In [1]: import numpy as np

In [2]: import numpy.linalg as la

In [3]: np.set_printoptions(precision=2, suppress=True, linewidth=140)

In [4]: K = np.loadtxt("sample8.csv", delimiter=",")

In [5]: print(K)
[[ 0.  0.  1.  3.  1.  2.  2.  0.  3.  3.]
 [ 3.  0.  2.  3.  2.  2.  3.  1.  3.  3.]
 [ 4.  3.  5.  3.  4.  5.  6.  1.  6.  6.]
 [ 5.  6.  5.  6.  4.  5.  7.  3.  9.  7.]
 [ 5.  9.  5.  6.  5.  6. 10.  5. 11.  9.]
 [ 5.  9.  8.  9.  6.  9. 12.  6. 11. 11.]
 [ 8. 12.  8.  9.  6. 10. 12.  9. 14. 11.]
 [ 9. 13.  9. 10.  9. 12. 14. 11. 14. 12.]
 [10. 15. 12. 11. 12. 14. 14. 14. 16. 12.]
 [13. 18. 15. 11. 14. 14. 16. 16. 16. 15.]
 [13. 19. 16. 13. 15. 14. 19. 18. 19. 17.]
 [16. 22. 19. 16. 17. 17. 20. 19. 21. 20.]
 [19. 23. 20. 16. 20. 20. 23. 19. 23. 21.]
 [22. 23. 23. 18. 22. 21. 25. 21. 24. 24.]
 [22. 25. 25. 21. 23. 22. 25. 21. 25. 24.]
 [25. 26. 26. 24. 23. 25. 28. 21. 26. 27.]
 [27. 29. 26. 25. 23. 27. 29. 21. 29. 29.]
 [28. 29. 27. 27. 24. 27. 32. 22. 32. 32.]
 [31. 32. 30. 28. 27. 27. 35. 25. 33. 35.]
 [34. 35. 32. 30. 30. 30. 38. 27. 34. 37.]
 [34. 37. 32. 32. 31. 31. 40. 28. 36. 39.]
 [34. 37. 33. 33. 32. 31. 40. 31. 36. 42.]
 [36. 40. 36. 33. 32. 34. 41. 31. 39. 43.]
 [39. 43. 38. 35. 32. 36. 42. 32. 42. 45.]
 [41. 46. 40. 37. 34. 36. 44. 32. 43. 46.]
 [42. 47. 40. 38. 34. 36. 45. 35. 43. 46.]
 [43. 50. 42. 40. 36. 37. 46. 37. 45. 47.]
 [45. 50. 43. 40. 37. 39. 48. 37. 45. 49.]
 [48. 53. 46. 42. 39. 41. 49. 38. 46. 52.]
 [48. 53. 48. 42. 39. 41. 52. 41. 48. 54.]
 [50. 54. 51. 42. 41. 41. 54. 43. 48. 56.]
 [51. 57. 51. 42. 41. 41. 56. 43. 49. 57.]
 [54. 59. 53. 42. 44. 42. 59. 43. 52. 60.]
 [56. 62. 54. 45. 45. 44. 61. 43. 53. 61.]]

In [6]: r0, r1 = K[14], K[10]

In [7]: print(r0 @ r0)
5455.0

In [8]: p = (r0 @ r1) / (r0 @ r0) * r0

In [9]: print(round(float(la.norm(r0 + r1) ** 2 + la.norm(r0 - r1) ** 2), 2))
16332.0

In [10]: print(round(float((r1 - p) @ r0), 2))
0.0

In [11]: print(r1 - p)
[-2.42  1.48 -1.52 -1.72 -1.12 -1.42  1.48  3.28  1.48  0.18]

In [12]: print(p)
[15.42 17.52 17.52 14.72 16.12 15.42 17.52 14.72 17.52 16.82]

In [13]: C2 = np.cov(K, rowvar=False)

In [14]: print(la.eigvalsh(C2)[::-1])
[2522.3     5.4     4.15    2.85    1.62    1.09    0.66    0.4     0.38    0.31]

In [15]: print(np.round(np.corrcoef(K[:, 3], K[:, 6])[0, 1], 2))
0.99

In [16]: print(np.median(K, axis=0))
[27.5 29.  26.5 26.  23.5 27.  30.5 21.5 30.5 30.5]

In [17]: print(np.polyfit(K[:, 3], K[:, 6], 1))
[1.23 0.72]

In [18]: print(np.argwhere(np.triu(np.abs(np.corrcoef(K.T)) > 0.8, 1)))
[[0 1]
 [0 2]
 [0 3]
 [0 4]
 [0 5]
 [0 6]
 [0 7]
 [0 8]
 [0 9]
 [1 2]
 [1 3]
 [1 4]
 [1 5]
 [1 6]
 [1 7]
 [1 8]
 [1 9]
 [2 3]
 [2 4]
 [2 5]
 [2 6]
 [2 7]
 [2 8]
 [2 9]
 [3 4]
 [3 5]
 [3 6]
 [3 7]
 [3 8]
 [3 9]
 [4 5]
 [4 6]
 [4 7]
 [4 8]
 [4 9]
 [5 6]
 [5 7]
 [5 8]
 [5 9]
 [6 7]
 [6 8]
 [6 9]
 [7 8]
 [7 9]
 [8 9]]

In [19]: print(np.corrcoef(K.T))
[[1.   0.99 1.   0.99 0.99 0.99 1.   0.98 0.99 1.  ]
 [0.99 1.   0.99 0.99 0.99 0.99 0.99 0.99 1.   0.99]
 [1.   0.99 1.   0.99 0.99 0.99 1.   0.99 0.99 1.  ]
 [0.99 0.99 0.99 1.   0.99 0.99 0.99 0.98 0.99 0.99]
 [0.99 0.99 0.99 0.99 1.   0.99 0.99 0.99 0.99 0.99]
 [0.99 0.99 0.99 0.99 0.99 1.   0.99 0.99 1.   0.99]
 [1.   0.99 1.   0.99 0.99 0.99 1.   0.99 1.   1.  ]
 [0.98 0.99 0.99 0.98 0.99 0.99 0.99 1.   0.99 0.98]
 [0.99 1.   0.99 0.99 0.99 1.   1.   0.99 1.   0.99]
 [1.   0.99 1.   0.99 0.99 0.99 1.   0.98 0.99 1.  ]]

In [20]: print(C2.shape)
(10, 10)

In [21]: print(np.argsort(-K.std(axis=0).round(6), kind="stable"))
[1 9 6 0 2 8 3 4 7 5]

In [22]: basis = K[[23, 5]].astype(float)

In [23]: for _ in range(3):
    ...:     idx = la.norm(K[:, None] - basis, axis=-1).argmin(axis=1)
    ...:     basis = np.array([K[idx == j].mean(axis=0) for j in range(2)])
    ...: 

In [24]: print(idx)
[1 1 1 1 1 1 1 1 1 1 1 1 1 1 1 1 0 0 0 0 0 0 0 0 0 0 0 0 0 0 0 0 0 0]

In [25]: print(np.bincount(idx))
[18 16]

In [26]: print(basis[1] - basis[0])
[-29.98 -31.23 -27.67 -25.09 -23.06 -23.24 -30.31 -22.27 -26.77 -32.24]

In [27]: dist = la.norm(K[:, None] - K[None], axis=-1)

In [28]: print(np.flatnonzero(dist[14] < dist.mean() / 2))
[ 9 10 11 12 13 14 15 16 17 18]

In [29]: print((dist + 1e9 * np.eye(34)).round(6).argmin(axis=1))
[ 1  0  3  4  3  4  7  6  7 10  9 12 11 14 13 16 15 16 19 20 21 20 21 24 25 24 27 26 29 28 31 30 33 32]

In [30]: print(la.matrix_rank(dist ** 2))
12

In [31]: print(dist.mean(axis=1).argmax())
0

In [32]: print(dist.shape)
(34, 34)

In [33]: feats = np.loadtxt("out9.csv", delimiter=",")

In [34]: print(feats)
[[-3.18 -6.32  0.18  5.    5.  ]
 [-2.64 -6.38  0.58  5.1   5.1 ]
 [-8.1   0.34 -5.7  -0.96 -0.96]
 [ 0.42 -6.21  2.62  5.21  5.21]
 [ 0.67 -6.16  2.77  5.19  5.19]
 [ 3.06  6.33 -0.27 -5.02 -5.02]
 [ 2.75 -5.51  3.96  4.82  4.82]
 [-4.57 -5.99 -0.89  4.61  4.61]
 [-5.97  3.47 -5.41 -3.39 -3.39]
 [ 4.94  5.85  1.2  -4.47 -4.47]
 [-8.33 -1.98 -4.99  0.95  0.95]
 [ 6.5  -2.95  5.58  3.    3.  ]
 [ 8.16 -0.16  5.67  0.81  0.81]
 [ 2.35  6.4  -0.78 -5.14 -5.14]
 [ 6.5   4.98  2.6  -3.61 -3.61]
 [ 7.63  3.8   3.82 -2.53 -2.53]
 [ 2.6   6.38 -0.61 -5.1  -5.1 ]
 [ 4.32 -4.71  4.73  4.29  4.29]
 [-4.32  4.71 -4.74 -4.28 -4.28]
 [ 5.73 -3.69  5.32  3.55  3.55]
 [-8.38 -1.47 -5.21  0.53  0.53]
 [-2.76  5.51 -3.96 -4.82 -4.82]
 [-6.02  3.43 -5.43 -3.36 -3.36]
 [-8.38 -1.44 -5.22  0.5   0.5 ]]

In [35]: # null space of dimension 3

In [36]: C2 = np.cov(feats, rowvar=False)

In [37]: print(np.argsort(-feats.std(axis=0).round(6), kind="stable"))
[0 1 2 3 4]

In [38]: print(feats.std(axis=0))
[5.49 4.78 3.96 3.95 3.95]

In [39]: print(np.round(la.eigvalsh(C2)[::-1], 2) + 0)
[59.79 44.42  0.    0.    0.  ]

In [40]: print(np.median(feats, axis=0))
[ 0.55 -0.8  -0.05  0.52  0.52]

In [41]: print(np.polyfit(feats[:, 3], feats[:, 2], 1))
[ 0.44 -0.19]

In [42]: print(C2.shape)
(5, 5)

In [43]: dist = la.norm(feats[:, None] - feats[None], axis=-1)

In [44]: print(dist.mean(axis=1).argmax())
12

In [45]: print(dist[:5, :5])
[[ 0.    0.69 13.19  4.36  4.66]
 [ 0.69  0.   13.7   3.68  3.98]
 [13.19 13.7   0.   16.15 16.32]
 [ 4.36  3.68 16.15  0.    0.3 ]
 [ 4.66  3.98 16.32  0.3   0.  ]]

In [46]: print((dist + 1e9 * np.eye(24)).round(6).argmin(axis=1))
[ 1  0 23  4  3 16 17  0 22  5 20 19 11 16 15 14 13  6 21 11 23 18  8 20]

In [47]: print(la.matrix_rank(dist ** 2))
3

In [48]: F = np.load("data.npy")

In [49]: print(F)
[[2. 1. 0. 0. 0. 0. 0. 0. 0.]
 [0. 2. 1. 0. 0. 0. 0. 0. 0.]
 [0. 0. 2. 1. 0. 0. 0. 0. 0.]
 [0. 0. 0. 2. 1. 0. 0. 0. 0.]
 [0. 0. 0. 0. 2. 1. 0. 0. 0.]
 [0. 0. 0. 0. 0. 2. 1. 0. 0.]
 [0. 0. 0. 0. 0. 0. 2. 1. 0.]
 [0. 0. 0. 0. 0. 0. 0. 2. 1.]
 [0. 0. 0. 0. 0. 0. 0. 0. 2.]]

In [50]: print(la.matrix_rank(F - F[0, 0] * np.eye(9)))
8

In [51]: print(F @ F)
[[4. 4. 1. 0. 0. 0. 0. 0. 0.]
 [0. 4. 4. 1. 0. 0. 0. 0. 0.]
 [0. 0. 4. 4. 1. 0. 0. 0. 0.]
 [0. 0. 0. 4. 4. 1. 0. 0. 0.]
 [0. 0. 0. 0. 4. 4. 1. 0. 0.]
 [0. 0. 0. 0. 0. 4. 4. 1. 0.]
 [0. 0. 0. 0. 0. 0. 4. 4. 1.]
 [0. 0. 0. 0. 0. 0. 0. 4. 4.]
 [0. 0. 0. 0. 0. 0. 0. 0. 4.]]

In [52]: print([int(la.matrix_rank(la.matrix_power(F, p))) for p in range(1, 10)])
[9, 9, 9, 9, 9, 9, 9, 9, 9]

In [53]: print(np.sort(la.eigvals(F)))
[2. 2. 2. 2. 2. 2. 2. 2. 2.]
